$ python3 -q
>>> import numpy as np
>>> np.set_printoptions(precision=2, suppress=True, linewidth=160)
>>> feats = np.loadtxt("dump.csv", delimiter=",")
>>> feats
array([[ 8.,  7.,  7.,  8.,  5.,  7.,  6.,  7.,  8.,  6.,  8.,  8.,  8.,  5.],
       [ 3.,  2.,  2.,  3.,  0.,  2.,  1.,  2.,  3.,  1.,  3.,  3.,  3.,  0.],
       [ 7.,  6.,  6.,  7.,  4.,  6.,  5.,  6.,  7.,  5.,  7.,  7.,  7.,  4.],
       [ 1.,  0.,  0.,  1., -2.,  0., -1.,  0.,  1., -1.,  1.,  1.,  1., -2.],
       [ 5.,  4.,  4.,  5.,  2.,  4.,  3.,  4.,  5.,  3.,  5.,  5.,  5.,  2.],
       [-2., -3., -3., -2., -5., -3., -4., -3., -2., -4., -2., -2., -2., -5.],
       [10.,  9.,  9., 10.,  7.,  9.,  8.,  9., 10.,  8., 10., 10., 10.,  7.]])
>>> U, sigma, Vt = np.linalg.svd(feats)
>>> sigma.round(2) + 0
array([52.75,  7.72,  0.  ,  0.  ,  0.  ,  0.  ,  0.  ])
>>> B = U[:, :2] @ np.diag(sigma[:2]) @ Vt[:2]
>>> B.round(2) + 0
array([[ 8.,  7.,  7.,  8.,  5.,  7.,  6.,  7.,  8.,  6.,  8.,  8.,  8.,  5.],
       [ 3.,  2.,  2.,  3.,  0.,  2.,  1.,  2.,  3.,  1.,  3.,  3.,  3.,  0.],
       [ 7.,  6.,  6.,  7.,  4.,  6.,  5.,  6.,  7.,  5.,  7.,  7.,  7.,  4.],
       [ 1.,  0.,  0.,  1., -2.,  0., -1.,  0.,  1., -1.,  1.,  1.,  1., -2.],
       [ 5.,  4.,  4.,  5.,  2.,  4.,  3.,  4.,  5.,  3.,  5.,  5.,  5.,  2.],
       [-2., -3., -3., -2., -5., -3., -4., -3., -2., -4., -2., -2., -2., -5.],
       [10.,  9.,  9., 10.,  7.,  9.,  8.,  9., 10.,  8., 10., 10., 10.,  7.]])
>>> np.linalg.matrix_rank(B)
np.int64(2)
>>> round(np.abs(feats - B).max(), 2)
np.float64(0.0)
>>> U, sigma, Vt = np.linalg.svd(feats)
>>> evecs = Vt[:(sigma > 1e-8).sum()]
>>> rng = np.random.default_rng(83087)
>>> x0 = feats[2] + 4 * feats[6] + rng.integers(2) * np.eye(14)[1]
>>> x0
array([47., 43., 42., 47., 32., 42., 37., 42., 47., 37., 47., 47., 47., 32.])
>>> np.linalg.matrix_rank(np.vstack([feats, x0]))
np.int64(3)
>>> np.diag(evecs.T @ evecs)
array([0.13, 0.07, 0.07, 0.13, 0.32, 0.07, 0.13, 0.07, 0.13, 0.13, 0.13, 0.13, 0.13, 0.32])
>>> [round(float(x), 2) for x in np.linalg.svd(feats, compute_uv=False)[:3]]
[52.75, 7.72, 0.0]
>>> W1 = np.array([[-1, 2, 2, 1, -3, 0],
...     [-1, 0, -1, 2, 2, -2],
...     [-3, 3, -2, -2, -2, -2],
...     [-3, 0, 2, 1, -1, -3],
...     [2, -1, -1, 0, -2, -1],
...     [3, 1, 1, -1, -3, 1],
...     [1, -1, -3, -3, 0, -2],
...     [1, 3, 3, 2, -3, 0],
...     [1, 3, -1, 2, -2, 3],
...     [0, 0, 2, 2, -3, -2],
...     [-3, 2, -2, -2, 3, 1],
...     [-2, -1, 0, 3, -2, 0],
...     [-1, 1, 3, 1, -3, -2],
...     [-2, 2, 3, -2, -3, -3]])
>>> c = np.array([4, -4, -5, -7, 4, 6])
>>> act = np.maximum(feats @ W1 + c, 0)
>>> (act > 0).mean(axis=0)
array([0.14, 0.86, 0.71, 0.86, 0.29, 0.29])
>>> act
array([[  0., 100.,  38.,  32.,   0.,   0.],
       [  0.,  30.,   8.,  12.,   0.,   0.],
       [  0.,  86.,  32.,  28.,   0.,   0.],
       [  0.,   2.,   0.,   4.,   9.,  17.],
       [  0.,  58.,  20.,  20.,   0.,   0.],
       [ 18.,   0.,   0.,   0.,  75.,  53.],
       [  0., 128.,  50.,  40.,   0.,   0.]])
>>> (act > 0).astype(int)
array([[0, 1, 1, 1, 0, 0],
       [0, 1, 1, 1, 0, 0],
       [0, 1, 1, 1, 0, 0],
       [0, 1, 0, 1, 1, 1],
       [0, 1, 1, 1, 0, 0],
       [1, 0, 0, 0, 1, 1],
       [0, 1, 1, 1, 0, 0]])
>>> cent = np.array([[1, 0], [3, 3], [1, -2], [-1, -3], [-1, 0], [1, 0]])
>>> W1 @ cent
array([[  9,  -1],
       [ -8,  -4],
       [  6,  19],
       [ -4,  -7],
       [ -1,  -1],
       [ 12,   4],
       [ -4,  12],
       [ 14,  -3],
       [ 12,   5],
       [  1, -10],
       [  1,  16],
       [ -6, -12],
       [  5,  -6],
       [  9,   6]])
>>> (act @ cent).round(6).argmax(axis=1)
array([0, 0, 0, 0, 0, 1, 0])
>>> m1 = np.load("x.npy")
>>> m1
array([[ 7.85, -2.58,  1.84,  3.83, -3.38,  1.49],
       [-5.55, -4.71,  3.37, -2.94,  5.19, -0.12],
       [ 4.37, -7.01,  5.01,  1.93,  0.51,  1.63],
       [-7.87, -0.27,  0.19, -3.94,  4.61, -1.09],
       [ 7.65,  1.17, -0.83,  3.86, -4.87,  0.93],
       [-1.44,  7.71, -5.51, -0.44, -2.48, -1.31],
       [-4.45, -5.72,  4.08, -2.43,  4.99,  0.18],
       [ 2.03,  7.1 , -5.07,  1.27, -4.2 , -0.72],
       [ 6.15,  4.02, -2.87,  3.22, -5.23,  0.3 ],
       [ 7.23, -4.28,  3.06,  3.46, -2.3 ,  1.65]])
>>> U, sigma, Vt = np.linalg.svd(m1)
>>> evecs = Vt[:(sigma > 1e-8).sum()]
>>> x0 = m1[1] + 5 * m1[6] + rng.integers(2) * np.eye(6)[2]
>>> x0
array([-27.8 , -33.29,  24.78, -15.09,  30.15,   0.78])
>>> np.linalg.matrix_rank(np.vstack([m1, x0]))
np.int64(3)
>>> U, sigma, Vt = np.linalg.svd(m1, full_matrices=False)
>>> np.round(U.T @ U, 2) + 0
array([[1., 0., 0., 0., 0., 0.],
       [0., 1., 0., 0., 0., 0.],
       [0., 0., 1., 0., 0., 0.],
       [0., 0., 0., 1., 0., 0.],
       [0., 0., 0., 0., 1., 0.],
       [0., 0., 0., 0., 0., 1.]])
>>> np.round(sigma / sigma[0], 2) + 0
array([1.  , 0.81, 0.  , 0.  , 0.  , 0.  ])
>>> (sigma > 1e-8).sum()
np.int64(2)
>>> np.round(U.T @ m1 @ Vt.T, 2) + 0
array([[24.59,  0.  ,  0.  ,  0.  ,  0.  ,  0.  ],
       [ 0.  , 19.89,  0.  ,  0.  ,  0.  ,  0.  ],
       [ 0.  ,  0.  ,  0.  ,  0.  ,  0.  ,  0.  ],
       [ 0.  ,  0.  ,  0.  ,  0.  ,  0.  ,  0.  ],
       [ 0.  ,  0.  ,  0.  ,  0.  ,  0.  ,  0.  ],
       [ 0.  ,  0.  ,  0.  ,  0.  ,  0.  ,  0.  ]])
>>> np.abs(U[:, 0]).round(6).argmax()
np.int64(8)
>>> U, sigma, Vt = np.linalg.svd(m1)
>>> sigma.round(2) + 0
array([24.59, 19.89,  0.  ,  0.  ,  0.  ,  0.  ])
>>> np.argmax(sigma[:-1] / (sigma[1:] + 1e-6)) + 1
np.int64(2)
>>> B = U[:, :2] @ np.diag(sigma[:2]) @ Vt[:2]
>>> B
array([[ 7.85, -2.58,  1.84,  3.83, -3.38,  1.49],
       [-5.55, -4.71,  3.37, -2.94,  5.19, -0.12],
       [ 4.37, -7.01,  5.01,  1.93,  0.51,  1.63],
       [-7.87, -0.27,  0.19, -3.94,  4.61, -1.09],
       [ 7.65,  1.17, -0.83,  3.86, -4.87,  0.93],
       [-1.44,  7.71, -5.51, -0.44, -2.48, -1.31],
       [-4.45, -5.72,  4.08, -2.43,  4.99,  0.18],
       [ 2.03,  7.1 , -5.07,  1.27, -4.2 , -0.72],
       [ 6.15,  4.02, -2.87,  3.22, -5.23,  0.3 ],
       [ 7.23, -4.28,  3.06,  3.46, -2.3 ,  1.65]])
>>> round(float(np.linalg.norm(m1 - B) / np.linalg.norm(m1)), 2)
0.0
>>> round(np.abs(m1 - B).max(), 2)
np.float64(0.0)
>>> np.linalg.matrix_rank(B)
np.int64(2)
>>> U, sigma, Vt = np.linalg.svd(B)
>>> evecs = Vt[:(sigma > 1e-8).sum()]
>>> x0 = B[9] + -2 * B[1] + rng.integers(2) * np.eye(6)[5]
>>> x0
array([ 18.33,   5.15,  -3.68,   9.35, -12.68,   2.88])
>>> round(float(np.linalg.norm(x0 - evecs.T @ evecs @ x0)), 2)
0.99
>>> rk = np.linalg.matrix_rank(m1)
>>> rk
np.int64(2)
>>> ns = np.linalg.svd(m1)[2][rk:].T
>>> ns.shape
(6, 4)
>>> np.allclose(m1 @ ns, 0)
True
>>> M = np.array([[0, -3, 4, -1, -3, 5, 0, 0],
...     [-3, 0, -3, 4, -1, -3, 5, 0],
...     [4, -3, 0, -3, 4, -1, -3, 5],
...     [-1, 4, -3, 0, -3, 4, -1, -3],
...     [-3, -1, 4, -3, 0, -3, 4, -1],
...     [5, -3, -1, 4, -3, 0, -3, 4],
...     [0, 5, -3, -1, 4, -3, 0, -3],
...     [0, 0, 5, -3, -1, 4, -3, 0]])
>>> B = np.array([[2, 1],
...     [0, 1],
...     [0, 2],
...     [1, 1],
...     [3, 2],
...     [2, 1],
...     [0, 0],
...     [1, 2],
...     [2, 3],
...     [1, 3],
...     [3, 2],
...     [0, 2],
...     [3, 1],
...     [0, 1]])
>>> np.einsum("ik,kj->ji", feats, B)
array([[130.,  40., 112.,   4.,  76., -50., 166.],
       [155.,  45., 133.,   1.,  89., -65., 199.]])
>>> np.vstack([feats, B.T]).shape
(9, 14)
>>> np.linalg.matrix_rank(feats @ B)
np.int64(2)
>>> B @ feats
Traceback (most recent call last):
  File "<python-input-63>", line 1, in <module>
    B @ feats
    ~~^~~~~~~
ValueError: matmul: Input operand 1 has a mismatch in its core dimension 0, with gufunc signature (n?,k),(k,m?)->(n?,m?) (size 7 is different from 2)
>>> W1 = np.array([[0, 9, -3],
...     [-7, -2, 0],
...     [-5, -1, 0],
...     [3, 6, -2],
...     [-7, 7, -7],
...     [8, 9, -3],
...     [8, 9, 1],
...     [-1, -3, 9]])
>>> c = np.array([0, 0, -2])
>>> act = np.maximum(M @ W1 + c, 0)
>>> (act > 0).astype(int)
array([[1, 1, 1],
       [1, 1, 1],
       [0, 1, 1],
       [1, 1, 0],
       [0, 0, 1],
       [1, 1, 1],
       [0, 0, 0],
       [0, 0, 0]])
>>> act
array([[59, 20,  6],
       [50, 11, 20],
       [ 0,  1,  9],
       [35,  1,  0],
       [ 0,  0, 17],
       [31, 16, 29],
       [ 0,  0,  0],
       [ 0,  0,  0]])
>>> cent = np.array([[6, 0, 9], [8, 0, 3], [3, 9, 2]])
>>> (act @ cent).round(6).argmax(axis=1)
array([2, 2, 1, 2, 1, 0, 0, 0])
>>> act @ cent
array([[532,  54, 603],
       [448, 180, 523],
       [ 35,  81,  21],
       [218,   0, 318],
       [ 51, 153,  34],
       [401, 261, 385],
       [  0,   0,   0],
       [  0,   0,   0]])
>>> x0 = np.array([-9, 6, 4, 7, -3, -8, 8, -5])
>>> h1 = np.maximum(M @ x0, 0)
>>> np.flatnonzero(h1 > 1e-9)
array([1, 3, 4, 6])
>>> np.tanh(M @ x0)
array([-1.,  1., -1.,  1.,  1., -1.,  1., -1.])
>>> np.maximum(M @ (3 * x0), 0)
array([  0, 330,   0,  15, 231,   0, 114,   0])
>>> M.T @ h1
array([-566,  133, -151,  171,   27, -655,  853, -206])
>>> K = np.load("m.npy")
>>> K
array([[-11.88,  -4.58,  -6.51,   5.01,  -6.92,  -0.42,   4.95,   7.99,   5.61,   1.63],
       [ -4.62,   8.57,   2.27,  -3.47,  -2.71,   9.64,   2.53,  13.2 ,   2.02,   1.71],
       [ -6.85,   7.03,   2.5 ,  -3.21,   2.82,  -6.22,   9.63,   4.75,  10.61,   3.55],
       [ -1.05,  -8.67,  12.49,   3.87,   7.2 ,   8.02,   4.16,  -2.34,   3.68,   0.37],
       [  2.91, -10.29,  -0.6 ,  -3.37,  -3.36, -13.74,   3.58,  -0.71,   7.25,   2.85],
       [ -3.54,  -0.84,  -0.66,  -7.42,  -3.51,   3.46,   2.88,  -9.91,  13.34,   4.76],
       [ -3.7 ,   4.28,  -2.  , -14.09,  -4.57,   0.26,   0.69,   9.45,  -0.66,   7.38],
       [  2.3 , -10.43,   1.15,  10.43,   6.35,   5.66,  -2.43,   1.64,  -9.2 ,  -3.18],
       [  5.03,  -0.02,   6.57,  -1.33,   6.85,   1.1 ,  13.41,   6.47,  -5.21,   5.74],
       [ -8.26,  -0.83,   2.56,   2.96,  -6.1 ,   4.18,   0.55,  15.76,  -2.45,   2.52],
       [ -5.64,   4.58,  -2.59,  -6.35,  -5.8 ,   2.5 , -13.86,  -5.67,   5.79,   1.62],
       [ -0.44,   3.79,   3.3 ,  -4.4 ,   5.43, -12.55,  -5.65,   7.8 ,   4.96,   7.12],
       [ -3.88,  -0.6 ,  -9.66,   9.15,   1.27,  -3.33,   6.67,  -3.43, -10.05,  -6.12],
       [-11.27,   1.11,  12.81,   4.79,  -2.05,  -4.28,  -5.59,   5.13,   1.85,  -1.05],
       [  0.76,  -1.61,  -8.23,  -6.7 ,   0.67,  15.85,  -5.43,  -0.14,  -1.32,   1.13],
       [ -3.29,   0.43,  -2.96,   8.77,  -1.03,   1.37,  -1.33, -14.74,   2.5 ,   8.66],
       [ 10.56,  -8.59,   3.32,   2.83,   3.77,   2.79,  -6.5 ,  -6.05,  -5.87,   7.77],
       [  7.68,  -1.07,   4.5 ,  -0.79,   9.37,  -2.45,   1.54,   0.92, -14.64,  -2.76],
       [  4.06,   6.51,   3.85,   9.34,   6.28,  -4.74,  10.66,  -4.56,  -0.91,   6.48],
       [  3.13,  -9.73,   7.57,   2.71,  -6.39,   9.32,  -1.81,  -5.59,  -2.38,   7.94],
       [  4.49,  11.93,   3.21,   3.85,  -2.08,   3.4 ,  -1.84,   8.99,   2.22,  10.36],
       [  7.31,  -5.17,  -6.29, -10.64,   1.41,  -1.84,   4.49, -11.27,  -1.63,   3.44],
       [  6.28,  -1.17,  -2.61,   6.99,   0.  ,   8.39,   1.19,  -8.75, -12.4 ,   1.21],
       [ 10.77,   6.37,   5.08,   3.09,   5.34,   6.1 ,   1.16, -11.61,  -0.85,  -2.38],
       [-12.12, -11.23,  -1.43,  -0.71,   5.05,   6.53,  -4.3 ,  -5.44,   2.85,   0.24],
       [ -4.57,  -6.52,  -0.14,   5.18,   2.23,   3.71,   9.77,  -7.59,   5.58, -10.34],
       [ -8.95,   5.81,   5.03, -13.04,   5.94,  -6.29,  -3.74,  -0.09,   0.04,  -1.47],
       [  6.43,  -6.94,  11.47,  -2.96,  -6.17,   2.52,   8.4 ,  -1.31,  -7.3 ,  -0.43],
       [  4.39,  10.74,   4.49,   0.4 ,   8.12,   4.14,   3.61,   7.67,   8.37,  -4.48],
       [ -3.02,   0.89,  -3.87,  12.31,  -4.08,   1.93,  10.52,   8.53,   3.95,   2.05],
       [  1.82,   3.57,   4.89,   1.7 ,  -5.48,   1.6 ,  -1.72,  -1.84,  15.83,  -8.22],
       [-14.85,  -1.1 ,   6.28,  -2.47,  -6.05,   1.84,  -4.35,   5.75,   5.76,  -2.79],
       [  2.1 ,  -3.65,   2.79,   2.19,  -8.05,  -6.21, -10.  ,  -5.65,  -9.24,   7.  ],
       [ -2.9 ,  -1.03,  -0.92,   7.13,  -5.04,   2.23, -10.4 ,   7.25,   8.93,  -8.24],
       [ -3.96,   4.15, -11.63,  -4.79,   1.68,  -9.14, -10.28,  -3.95,  -0.78,  -0.93],
       [-11.24,   1.62,   3.07,  -7.64,  -2.95,  -5.92,  -3.55,  -4.03,  -0.08, -11.42],
       [  2.06,   9.01,  -0.58,  -4.93,  -1.05, -12.11,  -0.57,  -8.65,   0.81,   8.15],
       [  6.79,   1.22,   7.02,   6.39,  -1.87,   0.59,   5.09,  -4.17,  14.53,   2.02],
       [  5.07, -10.38,   0.89,  -1.26,  -7.94,   5.5 ,  -2.8 ,  12.63,  -0.25,   1.83],
       [ -2.71,  -0.94,  -7.93,   2.8 ,  -1.19,  -3.89,  13.42,  -4.49,   0.8 ,  10.17],
       [  3.7 , -13.48,   1.57,   7.05,   4.51,  -8.03,   0.33,  -2.22,  -4.7 ,  -6.35],
       [ 10.62,   4.11,  -5.53,   0.72,  12.42,  -3.42,  -3.3 ,   1.87,   5.32,   5.55],
       [  1.55,  -5.02,  -3.79,  10.64,  -2.8 ,  -5.15, -11.32,  -0.7 ,  -2.38,   8.73],
       [ 10.91,  -1.7 ,   9.98,  -0.84,   2.19,  -9.42,   3.98,  -4.25,   7.07,  -0.72],
       [  2.48,  -3.67,  -5.7 ,  -9.68,   7.32,   1.38,   8.21,  -9.35,   4.75,  -4.58],
       [  2.25,  -2.09,   0.09,  -2.71,  16.62,  -0.4 ,  -2.51,   0.71,  -9.26,  -3.79]])
>>> B = np.linalg.invert(M)
Traceback (most recent call last):
  File "<python-input-80>", line 1, in <module>
    B = np.linalg.invert(M)
        ^^^^^^^^^^^^^^^^
AttributeError: module 'numpy.linalg' has no attribute 'invert'
>>> B = np.linalg.inv(M)
>>> round(float(np.linalg.det(M) * np.linalg.det(B)), 2)
1.0
>>> B
array([[ 0.45,  0.17,  0.13,  0.05,  0.13,  0.29,  0.51,  0.03],
       [ 0.17,  0.52,  0.19,  0.13,  0.09,  0.24,  0.48,  0.51],
       [ 0.13,  0.19, -0.02, -0.12,  0.02,  0.12,  0.24,  0.29],
       [ 0.05,  0.13, -0.12, -0.2 , -0.19,  0.02,  0.09,  0.13],
       [ 0.13,  0.09,  0.02, -0.19, -0.2 , -0.12,  0.13,  0.05],
       [ 0.29,  0.24,  0.12,  0.02, -0.12, -0.02,  0.19,  0.13],
       [ 0.51,  0.48,  0.24,  0.09,  0.13,  0.19,  0.52,  0.17],
       [ 0.03,  0.51,  0.29,  0.13,  0.05,  0.13,  0.17,  0.45]])
>>> np.round(np.linalg.inv(B), 2) + 0
array([[ 0., -3.,  4., -1., -3.,  5.,  0.,  0.],
       [-3.,  0., -3.,  4., -1., -3.,  5.,  0.],
       [ 4., -3.,  0., -3.,  4., -1., -3.,  5.],
       [-1.,  4., -3.,  0., -3.,  4., -1., -3.],
       [-3., -1.,  4., -3.,  0., -3.,  4., -1.],
       [ 5., -3., -1.,  4., -3.,  0., -3.,  4.],
       [ 0.,  5., -3., -1.,  4., -3.,  0., -3.],
       [ 0.,  0.,  5., -3., -1.,  4., -3.,  0.]])
>>> np.round(np.linalg.cond(M), 2)
np.float64(24.21)
>>> np.round(M @ B, 2) + 0
array([[1., 0., 0., 0., 0., 0., 0., 0.],
       [0., 1., 0., 0., 0., 0., 0., 0.],
       [0., 0., 1., 0., 0., 0., 0., 0.],
       [0., 0., 0., 1., 0., 0., 0., 0.],
       [0., 0., 0., 0., 1., 0., 0., 0.],
       [0., 0., 0., 0., 0., 1., 0., 0.],
       [0., 0., 0., 0., 0., 0., 1., 0.],
       [0., 0., 0., 0., 0., 0., 0., 1.]])
